$ python3 -q
>>> import numpy as np
>>> np.set_printoptions(precision=3, suppress=True, linewidth=160, legacy="1.25")
>>> J = np.load("test3.npy")
>>> J
array([[ 0,  0,  0,  0],
       [ 0,  1,  0,  0],
       [ 0,  0, -2,  0],
       [-3,  0,  0,  0]])
>>> (J != 0).astype(int)
array([[0, 0, 0, 0],
       [0, 1, 0, 0],
       [0, 0, 1, 0],
       [1, 0, 0, 0]])
>>> left, s, vt = np.linalg.svd(J)
>>> V = vt[:(s > 1e-8).sum()]
>>> rng = np.random.default_rng(1274)
>>> x = J[3] + 2 * J[2] + rng.integers(2) * np.eye(4)[0]
>>> x
array([-3.,  0., -4.,  0.])
>>> np.diag(V.T @ V)
array([1., 1., 1., 0.])
>>> A = np.loadtxt("x.csv", delimiter=",")
>>> print(A)
[[-1.317  0.723 -3.532  1.124]
 [-3.512 -0.401  0.672 -1.747]
 [ 0.439 -3.804 -1.077 -0.424]
 [-1.317 -0.921  1.382  3.392]]
>>> labels = rng.permutation(4)
>>> Y = A[:, labels] * rng.choice([-1, 1], 4)
>>> Y
array([[ 1.124,  3.532,  1.317, -0.723],
       [-1.747, -0.672,  3.512,  0.401],
       [-0.424,  1.077, -0.439,  3.804],
       [ 3.392, -1.382,  1.317,  0.921]])
>>> left, _, vt = np.linalg.svd(A.T @ Y)
>>> np.round(left @ vt, 3) + 0
array([[ 0.,  0., -1.,  0.],
       [ 0.,  0.,  0., -1.],
       [ 0., -1.,  0.,  0.],
       [ 1.,  0.,  0.,  0.]])
>>> print(labels)
[3 2 0 1]
>>> np.round(np.linalg.lstsq(A, Y)[0], 3) + 0
array([[ 0.,  0., -1.,  0.],
       [ 0.,  0.,  0., -1.],
       [ 0., -1.,  0.,  0.],
       [ 1.,  0.,  0.,  0.]])
>>> x = np.array([-2, 3, -3, -1])
>>> target = Y @ x
>>> target
array([  5.12 ,  -9.46 ,   1.592, -15.804])
>>> np.linalg.solve(Y, 3 * target)
array([-6.,  9., -9., -3.])
>>> np.linalg.solve(Y, target + Y[:, 2])
array([-2.,  3., -2., -1.])
>>> np.round(np.linalg.solve(Y.T, Y[1]), 3) + 0
array([0., 1., 0., 0.])
>>> x = np.array([2, 2, -1, 2])
>>> target = A @ x
>>> target
array([  4.593, -11.992,  -6.499,   0.925])
>>> np.round(np.linalg.solve(A, target + A[:, 2]), 3) + 0
array([2., 2., 0., 2.])
>>> np.round(np.linalg.solve(A, A[:, 0]), 3) + 0
array([1., 0., 0., 0.])
>>> F = np.load("run15.npy")
>>> F
array([[0.5  , 0.167, 0.333],
       [0.4  , 0.4  , 0.2  ],
       [0.   , 0.667, 0.333]])
>>> blk = np.stack([F, -2 * F, F[::-1]])
>>> np.linalg.norm(blk, axis=(1, 2))
array([1.142, 2.284, 1.142])
>>> blk.sum(axis=0)
array([[-0.5,  0.5,  0. ],
       [ 0. ,  0. ,  0. ],
       [ 0.5, -0.5,  0. ]])
>>> print(np.round(np.linalg.eigvals(F).sum().real, 3))
1.233
>>> print(round(float(np.linalg.det(F[::-1])), 3))
-0.067
>>> np.kron(np.eye(2, dtype=int), F)
array([[0.5  , 0.167, 0.333, 0.   , 0.   , 0.   ],
       [0.4  , 0.4  , 0.2  , 0.   , 0.   , 0.   ],
       [0.   , 0.667, 0.333, 0.   , 0.   , 0.   ],
       [0.   , 0.   , 0.   , 0.5  , 0.167, 0.333],
       [0.   , 0.   , 0.   , 0.4  , 0.4  , 0.2  ],
       [0.   , 0.   , 0.   , 0.   , 0.667, 0.333]])
>>> round(float(np.linalg.det(F.T)), 3)
0.067
>>> print(np.linalg.eigvals(F))
[1.   +0.j   0.117+0.23j 0.117-0.23j]
>>> np.abs(F).max()
0.667
>>> F - F[0]
array([[ 0.   ,  0.   ,  0.   ],
       [-0.1  ,  0.233, -0.133],
       [-0.5  ,  0.5  ,  0.   ]])
>>> round(float(np.linalg.norm(F)), 3)
1.142
>>> np.linalg.svd(F, compute_uv=False)
array([1.017, 0.504, 0.13 ])
>>> F.sum(axis=0)
array([0.9  , 1.234, 0.866])
>>> np.linalg.matrix_rank(F)
3
>>> E = np.load("mat.npy")
>>> E
array([[ 1.027,  0.075, -0.719,  1.556],
       [-1.027,  1.36 , -1.038,  0.133],
       [-1.092, -0.091,  1.12 ,  1.243],
       [ 0.835,  1.462,  1.072, -0.126]])
>>> P = np.triu(np.array([[2, 0, 0, 0], [0, 2, 3, 0], [3, 0, 3, 1], [0, 0, 1, 2]]), 1) + np.eye(4)
>>> Y = P @ E @ np.linalg.inv(P)
>>> P @ E - E @ P
array([[ 0.   ,  0.   , -0.225,  0.719],
       [-3.275, -0.273, -0.718,  4.767],
       [ 0.835,  1.462,  1.345, -1.246],
       [ 0.   ,  0.   , -4.386, -1.072]])
>>> np.round(np.poly(Y), 3) + 0
array([  1.   ,  -3.381,   0.   ,  13.525, -16.   ])
>>> np.linalg.matrix_rank(Y)
4
>>> round(float(np.linalg.det(Y)), 3)
-16.0
